$ python -q
>>> import numpy as np
>>> np.set_printoptions(precision=2, suppress=True, linewidth=140)
>>> tidy = lambda a: np.round(a, 2) + 0
>>> W0 = np.loadtxt("run9.csv", delimiter=",")
>>> W0
array([[ 6.,  9.,  7.,  4.],
       [ 0.,  0.,  3.,  2.],
       [ 0.,  7.,  0.,  0.],
       [24.,  8., 13.,  7.],
       [ 3.,  0.,  7.,  4.],
       [15., 16.,  3.,  2.],
       [ 0.,  2.,  0.,  0.],
       [ 0.,  1.,  0.,  0.],
       [18., 10., 17.,  9.],
       [ 0.,  0.,  7.,  4.],
       [15.,  9., 13.,  7.],
       [18.,  6., 13.,  7.],
       [ 0.,  0.,  0.,  0.],
       [ 0.,  0.,  0.,  0.],
       [15.,  1.,  9.,  5.],
       [ 0.,  0.,  0.,  0.],
       [12.,  0.,  3.,  2.],
       [ 0.,  5.,  0.,  0.],
       [ 0.,  0.,  3.,  2.],
       [ 6.,  0.,  0.,  0.],
       [15., 11.,  9.,  5.],
       [12., 13.,  3.,  2.],
       [15.,  8.,  7.,  4.],
       [ 0.,  0.,  5.,  3.],
       [ 0.,  0.,  0.,  0.],
       [ 0.,  0.,  5.,  3.],
       [ 0.,  0.,  7.,  4.],
       [ 0.,  0.,  0.,  0.],
       [ 0.,  7.,  1.,  1.],
       [ 0., 11.,  5.,  3.]])
>>> # rows 12 and 13 are equal
>>> basis = W0[[15, 4]].astype(float)
>>> for _ in range(6):
...     lab = np.linalg.norm(W0[:, None] - basis, axis=-1).argmin(axis=1)
...     basis = np.array([W0[lab == j].mean(axis=0) for j in range(2)])
... 
>>> lab
array([1, 0, 0, 1, 0, 1, 0, 0, 1, 0, 1, 1, 0, 0, 1, 0, 1, 0, 0, 0, 1, 1, 1, 0, 0, 0, 0, 0, 0, 0])
>>> np.abs(basis[1] - basis[0]).argmax()
np.int64(0)
>>> np.bincount(lab)
array([19, 11])
>>> tidy(basis)
array([[ 0.47,  1.74,  2.26,  1.37],
       [15.  ,  8.27,  8.82,  4.91]])
>>> vec = np.array([-6, -5, -8, 1])
>>> rhs = W0 @ vec
>>> tidy(np.linalg.solve(W0.T @ W0, W0.T @ rhs))
array([-6., -5., -8.,  1.])
>>> rhs
array([-133.,  -22.,  -35., -281.,  -70., -192.,  -10.,   -5., -285.,  -52., -232., -235.,    0.,    0., -162.,    0.,  -94.,  -25.,  -22.,
        -36., -212., -159., -182.,  -37.,    0.,  -37.,  -52.,    0.,  -42.,  -92.])
>>> rng = np.random.default_rng(53)
>>> rhs = rhs + 0.3 * rng.normal(size=30)
>>> tidy(rhs)
array([-132.97,  -22.24,  -34.73, -281.28,  -70.34, -191.85,   -9.6 ,   -4.62, -284.59,  -51.88, -232.1 , -234.83,    0.17,    0.02,
       -162.21,   -0.05,  -93.92,  -25.35,  -22.11,  -36.37, -211.47, -158.79, -182.04,  -36.71,    0.05,  -37.16,  -51.99,   -0.04,
        -40.91,  -92.3 ])
>>> b, *_ = np.linalg.lstsq(W0, rhs)
>>> [round(float(np.linalg.norm(np.linalg.solve(W0.T @ W0 + lam * np.eye(4), W0.T @ rhs))), 2) for lam in (0, 1, 10, 100)]
[11.25, 10.39, 10.13, 9.89]
>>> tidy(b)
array([-6.01, -4.98, -8.04,  1.07])
>>> tidy(W0.T @ (rhs - W0 @ b))
array([0., 0., 0., 0.])
>>> P = W0 @ np.linalg.solve(W0.T @ W0, W0.T)
>>> np.allclose(P @ P, P)
True
>>> tidy(P @ W0[:, 1])
array([ 9.,  0.,  7.,  8.,  0., 16.,  2.,  1., 10.,  0.,  9.,  6.,  0.,  0.,  1.,  0.,  0.,  5.,  0.,  0., 11., 13.,  8.,  0.,  0.,  0.,
        0.,  0.,  7., 11.])
>>> tidy(np.trace(P))
np.float64(4.0)
>>> tidy(np.linalg.eigvalsh(P))
array([0., 0., 0., 0., 0., 0., 0., 0., 0., 0., 0., 0., 0., 0., 0., 0., 0., 0., 0., 0., 0., 0., 0., 0., 0., 0., 1., 1., 1., 1.])
>>> w1 = np.array([[-1, -4, 8, -6], [-5, -3, 8, 7], [-3, -4, -5, -1], [-6, 8, 4, -7]])
>>> b = np.array([8, 8, 7, 7])
>>> act = np.maximum(W0 @ w1 + b, 0)
>>> np.linalg.matrix_rank(act)
np.int64(4)
>>> act
array([[  0.,   0., 108.,   0.],
       [  0.,  12.,   0.,   0.],
       [  0.,   0.,  63.,  56.],
       [  0.,   0., 226.,   0.],
       [  0.,   0.,  12.,   0.],
       [  0.,   0., 248.,  12.],
       [  0.,   2.,  23.,  21.],
       [  3.,   5.,  15.,  14.],
       [  0.,   0., 182.,   0.],
       [  0.,  12.,   0.,   0.],
       [  0.,   0., 162.,   0.],
       [  0.,   0., 162.,   0.],
       [  8.,   8.,   7.,   7.],
       [  8.,   8.,   7.,   7.],
       [  0.,   0., 110.,   0.],
       [  8.,   8.,   7.,   7.],
       [  0.,   0.,  96.,   0.],
       [  0.,   0.,  47.,  42.],
       [  0.,  12.,   0.,   0.],
       [  2.,   0.,  55.,   0.],
       [  0.,   0., 190.,   0.],
       [  0.,   0., 200.,   9.],
       [  0.,   0., 172.,   0.],
       [  0.,  12.,   0.,   0.],
       [  8.,   8.,   7.,   7.],
       [  0.,  12.,   0.,   0.],
       [  0.,  12.,   0.,   0.],
       [  8.,   8.,   7.,   7.],
       [  0.,   0.,  62.,  48.],
       [  0.,   0.,  82.,  58.]])
>>> tidy((act > 0).mean(axis=0))
array([0.23, 0.43, 0.8 , 0.43])
>>> basis = np.array([[-8, -4, -1], [6, 7, 2], [1, -6, -3], [0, -5, -4]])
>>> act @ basis
array([[  108.,  -648.,  -324.],
       [   72.,    84.,    24.],
       [   63.,  -658.,  -413.],
       [  226., -1356.,  -678.],
       [   12.,   -72.,   -36.],
       [  248., -1548.,  -792.],
       [   35.,  -229.,  -149.],
       [   21.,  -137.,   -94.],
       [  182., -1092.,  -546.],
       [   72.,    84.,    24.],
       [  162.,  -972.,  -486.],
       [  162.,  -972.,  -486.],
       [   -9.,   -53.,   -41.],
       [   -9.,   -53.,   -41.],
       [  110.,  -660.,  -330.],
       [   -9.,   -53.,   -41.],
       [   96.,  -576.,  -288.],
       [   47.,  -492.,  -309.],
       [   72.,    84.,    24.],
       [   39.,  -338.,  -167.],
       [  190., -1140.,  -570.],
       [  200., -1245.,  -636.],
       [  172., -1032.,  -516.],
       [   72.,    84.,    24.],
       [   -9.,   -53.,   -41.],
       [   72.,    84.,    24.],
       [   72.,    84.,    24.],
       [   -9.,   -53.,   -41.],
       [   62.,  -612.,  -378.],
       [   82.,  -782.,  -478.]])
>>> J = np.load("case1.npy")
>>> J
array([[0, 1, 0, 0, 0, 0, 1, 0, 0],
       [1, 0, 0, 0, 1, 0, 0, 0, 0],
       [0, 0, 0, 1, 0, 1, 0, 0, 0],
       [0, 0, 1, 0, 0, 0, 0, 0, 1],
       [0, 1, 0, 0, 0, 0, 1, 0, 0],
       [0, 0, 1, 0, 0, 0, 0, 1, 1],
       [1, 0, 0, 0, 1, 0, 0, 0, 0],
       [0, 0, 0, 0, 0, 1, 0, 0, 0],
       [0, 0, 0, 1, 0, 1, 0, 0, 0]])
>>> # rows and columns are dependent
>>> np.trace(J @ J @ J) // 6
np.int64(0)
>>> J.sum(axis=0)
array([2, 2, 2, 2, 2, 3, 2, 1, 2])
>>> low = np.diag(J.sum(axis=1)) - J
>>> np.linalg.matrix_rank(low)
np.int64(7)
>>> low @ np.ones(9)
array([0., 0., 0., 0., 0., 0., 0., 0., 0.])
>>> tidy(np.linalg.eigvalsh(low))
array([0.  , 0.  , 0.83, 2.  , 2.  , 2.  , 2.69, 4.  , 4.48])
>>> ev, vecs = np.linalg.eigh(J)
>>> vec = np.array([0, 2, 0, 1, 1, 1, 2, 0, 3])
>>> vec @ J @ vec / (vec @ vec), tidy(ev[0]), tidy(ev[-1])
(np.float64(1.0), np.float64(-2.14), np.float64(2.14))
>>> tidy(np.linalg.eigvalsh(J[1:, 1:]))
array([-2.14, -1.41, -0.66,  0.  ,  0.  ,  0.66,  1.41,  2.14])
>>> F = np.loadtxt("arr.csv", delimiter=",")
>>> F
array([[ -5.,   1.,  -8.,  -4., -16.,   1.,   3.,  -7.],
       [  9.,   2.,  -8.,   0., -16.,  -4.,  -9.,   6.],
       [ -7.,   2.,   0.,   4.,   0.,  -5.,   6.,   4.]])
>>> Y = np.array([[0, 2], [-5, 2], [0, 3], [-1, 5], [0, 5], [-4, 5], [-1, 5], [-5, -5]])
>>> np.einsum("ij,ij->i", F, F)
array([421., 538., 146.])
>>> np.einsum("ij->j", F)
array([ -3.,   5., -16.,   0., -32.,  -8.,   0.,   3.])
>>> np.linalg.matrix_rank(F @ Y)
np.int64(2)
>>> F @ Y
array([[  27.,  -77.],
       [ -15., -177.],
       [ -20.,   -5.]])
>>> np.einsum("ik,kj->ij", F, Y)
array([[  27.,  -77.],
       [ -15., -177.],
       [ -20.,   -5.]])
>>> np.vstack([F, Y.T]).shape
(5, 8)
